$ python3 -q
>>> import numpy as np
>>> import numpy.linalg as la
>>> np.set_printoptions(precision=2, suppress=True, linewidth=140, legacy="1.25")
>>> M2 = np.array([[0, 1, 1, 2, 2, 0, 2, 1, 1, 1],
...     [0, 1, 0, 1, 0, 2, 2, 1, 1, 1],
...     [2, 1, 1, 0, 1, 1, 1, 0, 2, 1],
...     [0, 1, 2, 0, 1, 2, 1, 1, 0, 2],
...     [1, 2, 2, 0, 2, 0, 0, 0, 0, 2],
...     [0, 1, 0, 1, 1, 2, 0, 2, 0, 0],
...     [0, 1, 0, 2, 1, 0, 2, 0, 1, 2],
...     [2, 1, 2, 2, 0, 1, 0, 0, 0, 2],
...     [0, 0, 0, 0, 1, 1, 1, 1, 0, 0],
...     [1, 2, 2, 2, 1, 2, 1, 2, 2, 2]])
>>> K = np.tril(M2)
>>> K
array([[0, 0, 0, 0, 0, 0, 0, 0, 0, 0],
       [0, 1, 0, 0, 0, 0, 0, 0, 0, 0],
       [2, 1, 1, 0, 0, 0, 0, 0, 0, 0],
       [0, 1, 2, 0, 0, 0, 0, 0, 0, 0],
       [1, 2, 2, 0, 2, 0, 0, 0, 0, 0],
       [0, 1, 0, 1, 1, 2, 0, 0, 0, 0],
       [0, 1, 0, 2, 1, 0, 2, 0, 0, 0],
       [2, 1, 2, 2, 0, 1, 0, 0, 0, 0],
       [0, 0, 0, 0, 1, 1, 1, 1, 0, 0],
       [1, 2, 2, 2, 1, 2, 1, 2, 2, 2]])
>>> # column 9 repeats column 8
>>> K[10]
Traceback (most recent call last):
  File "<python-input-7>", line 1, in <module>
    K[10]
    ~^^^^
IndexError: index 10 is out of bounds for axis 0 with size 10
>>> K.mean(axis=0)
array([0.6, 1. , 0.9, 0.7, 0.6, 0.6, 0.4, 0.3, 0.2, 0.2])
>>> K.sum(axis=0)
array([ 6, 10,  9,  7,  6,  6,  4,  3,  2,  2])
>>> round(float(la.norm(K)), 2)
9.54
>>> np.diff(K, axis=0)
array([[ 0,  1,  0,  0,  0,  0,  0,  0,  0,  0],
       [ 2,  0,  1,  0,  0,  0,  0,  0,  0,  0],
       [-2,  0,  1,  0,  0,  0,  0,  0,  0,  0],
       [ 1,  1,  0,  0,  2,  0,  0,  0,  0,  0],
       [-1, -1, -2,  1, -1,  2,  0,  0,  0,  0],
       [ 0,  0,  0,  1,  0, -2,  2,  0,  0,  0],
       [ 2,  0,  2,  0, -1,  1, -2,  0,  0,  0],
       [-2, -1, -2, -2,  1,  0,  1,  1,  0,  0],
       [ 1,  2,  2,  2,  0,  1,  0,  1,  2,  2]])
>>> np.abs(K).max()
2
>>> np.unravel_index(np.abs(K).argmax(), K.shape)
(2, 0)
>>> K - K[0]
array([[0, 0, 0, 0, 0, 0, 0, 0, 0, 0],
       [0, 1, 0, 0, 0, 0, 0, 0, 0, 0],
       [2, 1, 1, 0, 0, 0, 0, 0, 0, 0],
       [0, 1, 2, 0, 0, 0, 0, 0, 0, 0],
       [1, 2, 2, 0, 2, 0, 0, 0, 0, 0],
       [0, 1, 0, 1, 1, 2, 0, 0, 0, 0],
       [0, 1, 0, 2, 1, 0, 2, 0, 0, 0],
       [2, 1, 2, 2, 0, 1, 0, 0, 0, 0],
       [0, 0, 0, 0, 1, 1, 1, 1, 0, 0],
       [1, 2, 2, 2, 1, 2, 1, 2, 2, 2]])
>>> la.rank(K)
Traceback (most recent call last):
  File "<python-input-15>", line 1, in <module>
    la.rank(K)
    ^^^^^^^
AttributeError: module 'numpy.linalg' has no attribute 'rank'
